% ipython --no-banner

In [1]: import numpy as np

In [2]: np.set_printoptions(precision=3, suppress=True, linewidth=140, sign=" ")

In [3]: E = np.load("test8.npy")

In [4]: E
Out[4]: 
array([[ 25.421,   4.425,  16.082],
       [ 24.677,   4.739,  14.793],
       [ 23.752,   3.518,  16.665],
       [ 24.632,   2.183,  15.603],
       [ 23.953,   6.206,  14.243],
       [ 23.989,   4.145,  17.469],
       [ 24.462,   6.107,  15.01 ],
       [ 25.31 ,   5.599,  13.992],
       [ 23.416,   5.452,  13.745],
       [ 24.515,   2.851,  14.632],
       [ 25.759,   6.432,  14.472],
       [ 24.524,   4.937,  14.695]])

In [5]: proj = E @ np.linalg.solve(E.T @ E, E.T)

In [6]: np.round(np.trace(proj), 3)
Out[6]: np.float64(3.0)

In [7]: np.diag(proj)
Out[7]: array([ 0.104,  0.096,  0.317,  0.449,  0.212,  0.546,  0.206,  0.232,  0.126,  0.378,  0.242,  0.092])

In [8]: np.round(np.linalg.eigvalsh(proj), 3) + 0
Out[8]: array([ 0.,  0.,  0.,  0.,  0.,  0.,  0.,  0.,  0.,  1.,  1.,  1.])

In [9]: dist = np.linalg.norm(E[:, None] - E[None], axis=-1)

In [10]: np.linalg.norm(E - E.mean(axis=0), axis=1)
Out[10]: array([ 1.343,  0.355,  2.108,  2.581,  1.822,  2.481,  1.397,  1.627,  1.917,  1.927,  2.205,  0.476])

In [11]: np.linalg.matrix_rank(dist ** 2)
Out[11]: np.int64(5)

In [12]: print(np.flatnonzero(dist[10] < dist.mean() / 2))
[  7  10]

In [13]: dist[10]
Out[13]: array([ 2.595,  2.035,  4.163,  4.539,  1.834,  4.165,  1.441,  1.061,  2.642,  3.794,  0.   ,  1.952])

In [14]: print(dist[:5, :5])
[[ 0.     1.521  1.987  2.425  2.951]
 [ 1.521  0.     2.419  2.682  1.726]
 [ 1.987  2.419  0.     1.919  3.624]
 [ 2.425  2.682  1.919  0.     4.301]
 [ 2.951  1.726  3.624  4.301  0.   ]]

In [15]: dist.mean(axis=1).argmax()
Out[15]: np.int64(3)

In [16]: C = E[[9, 5]].astype(float)

In [17]: for _ in range(6):
    ...:     labels = np.linalg.norm(E[:, None] - C, axis=-1).argmin(axis=1)
    ...:     C = np.array([E[labels == j].mean(axis=0) for j in range(2)])
    ...: 

In [18]: labels
Out[18]: array([ 1,  0,  1,  1,  0,  1,  0,  0,  0,  1,  0,  0])

In [19]: C[1] - C[0]
Out[19]: array([-0.124, -2.214,  1.669])

In [20]: np.bincount(labels)
Out[20]: array([ 7,  5])

In [21]: labels = E[:, 0] > np.median(E[:, 0])

In [22]: r0 = E[labels].mean(axis=0) - E[~labels].mean(axis=0)

In [23]: np.argsort(-np.abs(r0).round(6), kind="stable")
Out[23]: array([ 0,  2,  1])

In [24]: print(labels.astype(int))
[ 1  1  0  1  0  0  0  1  0  0  1  1]

In [25]: r0
Out[25]: array([ 1.039,  0.006, -0.355])

In [26]: print(round((((E - E.mean(axis=0)) @ r0 > 0) == labels).mean(), 3))
0.833

In [27]: A = np.loadtxt("out2.csv", delimiter=",")

In [28]: A
Out[28]: 
array([[ 0.018,  0.154, -1.353, -0.237],
       [ 1.909,  0.055, -0.502, -0.837],
       [ 0.599, -0.481, -1.122,  0.238],
       [ 1.754,  0.096, -0.671, -0.02 ]])

In [29]: Q, V = np.linalg.qr(A[:, :1])[0], np.linalg.qr(A[:, 1:])[0]

In [30]: sv = np.linalg.svd(Q.T @ V, compute_uv=False)

In [31]: (sv > 0.9).sum()
Out[31]: np.int64(0)

In [32]: np.round(np.linalg.norm(Q @ Q.T - V @ V.T, 2), 3)
Out[32]: np.float64(1.0)

In [33]: m1 = np.load("mat.npy")

In [34]: m1
Out[34]: 
array([[ 8., -2.,  2.],
       [-2.,  5., -1.],
       [ 2., -1.,  5.]])

In [35]: rng = np.random.default_rng(723835)

In [36]: labels = rng.permutation(3)

In [37]: print(labels)
[ 1  2  0]

In [38]: Y = m1[labels][:, labels]

In [39]: np.sort(np.abs(np.linalg.eigvals(Y)))
Out[39]: array([  4.,   4.,  10.])

In [40]: np.round(np.linalg.det(Y), 3), round(float(np.linalg.det(m1[labels])), 3)
Out[40]: (np.float64(160.0), 160.0)

In [41]: np.diag(Y)
Out[41]: array([ 5.,  5.,  8.])

In [42]: Y
Out[42]: 
array([[ 5., -1., -2.],
       [-1.,  5.,  2.],
       [-2.,  2.,  8.]])

In [43]: mat = np.loadtxt("run19.csv", delimiter=",")

In [44]: mat
Out[44]: 
array([[-0.027, -1.039,  1.313],
       [ 1.33 , -2.253,  1.494],
       [ 1.776,  0.577,  2.54 ],
       [ 1.956, -2.358,  0.209],
       [ 1.498, -1.713,  3.628],
       [ 0.619, -2.567, -0.349],
       [ 1.142,  4.073,  1.264],
       [ 0.297, -1.822,  2.172],
       [ 0.818,  2.052,  0.974],
       [ 1.669,  3.576,  3.133],
       [ 2.538, -2.336, -0.712],
       [ 2.036, -1.664,  1.338],
       [ 2.482,  1.287,  1.819],
       [ 0.426, -3.662,  1.414],
       [ 1.514, -3.072,  1.143],
       [ 1.52 , -1.665,  1.466],
       [ 2.286,  2.943,  3.917],
       [ 2.113,  1.497,  0.24 ],
       [ 0.312, -3.26 , -1.186],
       [ 0.595, -3.575,  0.569]])

In [45]: x0 = np.array([0, 2, 2])

In [46]: target = mat @ x0

In [47]: np.round(np.linalg.pinv(mat) @ mat, 3) + 0
Out[47]: 
array([[ 1.,  0.,  0.],
       [ 0.,  1.,  0.],
       [ 0.,  0.,  1.]])

In [48]: np.linalg.lstsq(mat, target)[0]
Out[48]: array([ 0.,  2.,  2.])

In [49]: target = target + 0.02 * rng.normal(size=20)

In [50]: print(target)
[ 0.549 -1.523  6.206 -4.284  3.839 -5.842 10.663  0.695  6.053 13.42  -6.099 -0.662  6.25  -4.509 -3.883 -0.389 13.69   3.477 -8.913
 -6.   ]

In [51]: beta, *_ = np.linalg.lstsq(mat, target)

In [52]: beta.round()
Out[52]: array([ 0.,  2.,  2.])

In [53]: print(np.round(mat.T @ (target - mat @ beta), 3) + 0)
[ 0.  0.  0.]
